$ python3 -q
>>> import numpy as np
>>> np.set_printoptions(precision=3, suppress=True, linewidth=120)
>>> tidy = lambda a: np.round(a, 3) + 0
>>> F = np.load("arr.npy")
>>> F
array([[ 0, -2,  0, -1,  1,  2,  2],
       [-2,  0, -2,  0, -1,  1,  2],
       [ 0, -2,  0, -2,  0, -1,  1],
       [-1,  0, -2,  0, -2,  0, -1],
       [ 1, -1,  0, -2,  0, -2,  0],
       [ 2,  1, -1,  0, -2,  0, -2],
       [ 2,  2,  1, -1,  0, -2,  0]])
>>> # symmetric, so the eigenvalues are real
>>> q, V = np.linalg.qr(F[:, :6])[0], np.linalg.qr(F[:, 6:])[0]
>>> sig = np.linalg.svd(q.T @ V, compute_uv=False)
>>> (sig > 0.9).sum()
np.int64(1)
>>> tidy(sig)
array([0.986])
>>> tidy(np.degrees(np.arccos(sig.clip(0, 1))))
array([9.635])
>>> x0 = np.array([1, 0, 1, 0, 1, 2, 1])
>>> h = np.maximum(F @ x0, 0)
>>> F.T @ h
array([  0, -14,   0,  -7,   7,  14,  14])
>>> np.flatnonzero(h > 1e-9)
array([0])
>>> np.maximum(F @ (3 * x0), 0)
array([21,  0,  0,  0,  0,  0,  0])
>>> np.maximum(F @ x0, 0) - np.maximum(-F @ x0, 0)
array([ 7, -1, -1, -6, -3, -3, -1])
>>> tidy(np.tanh(F @ x0))
array([ 1.   , -0.762, -0.762, -1.   , -0.995, -0.995, -0.762])
>>> B = F / np.linalg.norm(F, axis=1, keepdims=True)
>>> gram = B @ B.T
>>> tidy(np.degrees(np.arccos(np.clip(gram[3, 2], -1, 1))))
np.float64(95.739)
>>> (np.abs(gram) > 0.9).astype(int)
array([[1, 0, 0, 0, 0, 0, 0],
       [0, 1, 0, 0, 0, 0, 0],
       [0, 0, 1, 0, 0, 0, 0],
       [0, 0, 0, 1, 0, 0, 0],
       [0, 0, 0, 0, 1, 0, 0],
       [0, 0, 0, 0, 0, 1, 0],
       [0, 0, 0, 0, 0, 0, 1]])
>>> tidy(np.linalg.norm(B, axis=1))
array([1., 1., 1., 1., 1., 1., 1.])
